% python3 -q
>>> import numpy as np
>>> from numpy import linalg as LA
>>> np.set_printoptions(precision=3, suppress=True, linewidth=140, floatmode="fixed")
>>> tidy = lambda a: np.round(a, 3) + 0
>>> data = np.load("block17.npy")
>>> data
array([[ 4,  4,  4,  4,  4,  4,  4,  4,  4,  4,  4,  4,  4,  4,  4,  4],
       [ 4,  8,  8,  8,  8,  8,  8,  8,  8,  8,  8,  8,  8,  8,  8,  8],
       [ 4,  8, 12, 12, 12, 12, 12, 12, 12, 12, 12, 12, 12, 12, 12, 12],
       [ 4,  8, 12, 16, 16, 16, 16, 16, 16, 16, 16, 16, 16, 16, 16, 16],
       [ 4,  8, 12, 16, 20, 20, 20, 20, 20, 20, 20, 20, 20, 20, 20, 20],
       [ 4,  8, 12, 16, 20, 24, 24, 24, 24, 24, 24, 24, 24, 24, 24, 24],
       [ 4,  8, 12, 16, 20, 24, 28, 28, 28, 28, 28, 28, 28, 28, 28, 28],
       [ 4,  8, 12, 16, 20, 24, 28, 32, 32, 32, 32, 32, 32, 32, 32, 32],
       [ 4,  8, 12, 16, 20, 24, 28, 32, 36, 36, 36, 36, 36, 36, 36, 36],
       [ 4,  8, 12, 16, 20, 24, 28, 32, 36, 40, 40, 40, 40, 40, 40, 40],
       [ 4,  8, 12, 16, 20, 24, 28, 32, 36, 40, 44, 44, 44, 44, 44, 44],
       [ 4,  8, 12, 16, 20, 24, 28, 32, 36, 40, 44, 48, 48, 48, 48, 48],
       [ 4,  8, 12, 16, 20, 24, 28, 32, 36, 40, 44, 48, 52, 52, 52, 52],
       [ 4,  8, 12, 16, 20, 24, 28, 32, 36, 40, 44, 48, 52, 56, 56, 56],
       [ 4,  8, 12, 16, 20, 24, 28, 32, 36, 40, 44, 48, 52, 56, 60, 60],
       [ 4,  8, 12, 16, 20, 24, 28, 32, 36, 40, 44, 48, 52, 56, 60, 64]])
>>> rng = np.random.default_rng(5467)
>>> z = rng.permutation(16)
>>> Y = data[:, z] * rng.choice([-1, 1], 16)
>>> Y
array([[ -4,  -4,  -4,  -4,   4,  -4,   4,  -4,   4,  -4,   4,  -4,  -4,   4,   4,   4],
       [ -8,  -8,  -8,  -8,   8,  -8,   8,  -4,   8,  -8,   8,  -8,  -8,   8,   8,   8],
       [-12, -12, -12, -12,  12, -12,  12,  -4,   8, -12,  12, -12, -12,  12,  12,  12],
       [-16, -16, -16, -16,  16, -16,  12,  -4,   8, -16,  16, -16, -16,  16,  16,  16],
       [-20, -20, -20, -16,  20, -20,  12,  -4,   8, -20,  20, -20, -20,  20,  20,  20],
       [-24, -24, -24, -16,  24, -20,  12,  -4,   8, -24,  24, -24, -24,  24,  24,  24],
       [-28, -28, -28, -16,  28, -20,  12,  -4,   8, -28,  28, -28, -28,  28,  28,  24],
       [-28, -32, -32, -16,  32, -20,  12,  -4,   8, -32,  32, -32, -32,  32,  32,  24],
       [-28, -32, -36, -16,  36, -20,  12,  -4,   8, -36,  36, -36, -36,  36,  36,  24],
       [-28, -32, -40, -16,  40, -20,  12,  -4,   8, -40,  36, -40, -40,  40,  40,  24],
       [-28, -32, -44, -16,  40, -20,  12,  -4,   8, -44,  36, -44, -44,  44,  44,  24],
       [-28, -32, -48, -16,  40, -20,  12,  -4,   8, -48,  36, -48, -44,  48,  48,  24],
       [-28, -32, -52, -16,  40, -20,  12,  -4,   8, -52,  36, -52, -44,  52,  48,  24],
       [-28, -32, -56, -16,  40, -20,  12,  -4,   8, -56,  36, -56, -44,  52,  48,  24],
       [-28, -32, -60, -16,  40, -20,  12,  -4,   8, -60,  36, -56, -44,  52,  48,  24],
       [-28, -32, -64, -16,  40, -20,  12,  -4,   8, -60,  36, -56, -44,  52,  48,  24]])
>>> left, _, Vt = LA.svd(data.T @ Y)
>>> z
array([ 6,  7, 15,  3,  9,  4,  2,  0,  1, 14,  8, 13, 10, 12, 11,  5])
>>> Y.shape
(16, 16)
>>> print(LA.matrix_rank(Y))
16
>>> np.unravel_index(np.abs(Y).argmax(), Y.shape)
(np.int64(15), np.int64(2))
>>> np.count_nonzero(Y)
np.int64(256)
>>> print(Y.mean(axis=0))
[-22.750 -25.000 -34.000 -14.500  28.750 -17.500  11.250  -4.000   7.750 -33.750  27.000 -33.250 -30.250  32.500  31.500  20.250]
>>> Y = LA.inv(data)
>>> tidy(LA.slogdet(data)[0])
np.float64(1.0)
>>> def softmax(z):
...     e = np.exp(z - z.max(axis=-1, keepdims=True))
...     return e / e.sum(axis=-1, keepdims=True)
... 
>>> tidy(softmax(data[2]))
array([0.000, 0.001, 0.071, 0.071, 0.071, 0.071, 0.071, 0.071, 0.071, 0.071, 0.071, 0.071, 0.071, 0.071, 0.071, 0.071])
>>> tidy(softmax(data).sum(axis=1))
array([1.000, 1.000, 1.000, 1.000, 1.000, 1.000, 1.000, 1.000, 1.000, 1.000, 1.000, 1.000, 1.000, 1.000, 1.000, 1.000])
>>> tidy(softmax(data[2] + 3))
array([0.000, 0.001, 0.071, 0.071, 0.071, 0.071, 0.071, 0.071, 0.071, 0.071, 0.071, 0.071, 0.071, 0.071, 0.071, 0.071])
>>> scores = data @ data.T / np.sqrt(16)
>>> tidy(softmax(scores)[2] @ data)
array([ 4.000,  8.000, 12.000, 16.000, 20.000, 24.000, 28.000, 32.000, 36.000, 40.000, 44.000, 48.000, 52.000, 56.000, 60.000, 64.000])
>>> softmax(scores).round(6).argmax(axis=1)
array([15, 15, 15, 15, 15, 15, 15, 15, 15, 15, 15, 15, 15, 15, 15, 15])
>>> W1 = np.array([[3, -3, -3],
...     [-2, -1, 3],
...     [0, 1, 2],
...     [-1, -2, 3],
...     [3, -2, 0],
...     [3, 1, 1],
...     [3, 1, 0],
...     [2, -2, 0],
...     [-2, 0, 1],
...     [1, 2, 1],
...     [-2, 1, 0],
...     [-2, -1, 1],
...     [1, 0, 1],
...     [0, -1, -3],
...     [-3, 0, 0],
...     [-1, -1, -1]])
>>> c = np.array([3, 8, 1])
>>> H = np.maximum(data @ W1 + c, 0)
>>> print(LA.matrix_rank(H))
2
>>> W2 = np.array([[-2, -3], [3, 0], [2, 2]])
>>> (H @ W2).round(6).argmax(axis=1)
array([0, 0, 0, 0, 0, 0, 0, 0, 0, 0, 0, 0, 0, 0, 0, 0])
>>> arr = np.load("run2.npy")
>>> arr
array([[-3, -2, -1,  0,  1,  2,  3],
       [ 4,  5,  6,  7,  8,  9, 10],
       [11, 12, 13, 14, 15, 16, 17],
       [18, 19, 20, 21, 22, 23, 24],
       [25, 26, 27, 28, 29, 30, 31],
       [32, 33, 34, 35, 36, 37, 38],
       [39, 40, 41, 42, 43, 44, 45],
       [46, 47, 48, 49, 50, 51, 52],
       [53, 54, 55, 56, 57, 58, 59],
       [60, 61, 62, 63, 64, 65, 66],
       [67, 68, 69, 70, 71, 72, 73]])
>>> # rank 2
>>> left, s, Vt = LA.svd(arr)
>>> evecs = Vt[:(s > 1e-8).sum()]
>>> vec = arr[5] + -3 * arr[10] + rng.integers(2) * np.eye(7)[4]
>>> vec
array([-169.000, -171.000, -173.000, -175.000, -177.000, -179.000, -181.000])
>>> LA.matrix_rank(np.vstack([arr, vec]))
np.int64(2)
>>> rank = LA.matrix_rank(arr)
>>> rank
np.int64(2)
>>> null = LA.svd(arr)[2][rank:].T
>>> null.shape
(7, 5)
>>> [int(LA.matrix_rank(arr[:, :j + 1])) for j in range(7)]
[1, 2, 2, 2, 2, 2, 2]
>>> [int(LA.matrix_rank(arr[:i])) for i in range(1, len(arr) + 1)]
[1, 2, 2, 2, 2, 2, 2, 2, 2, 2, 2]
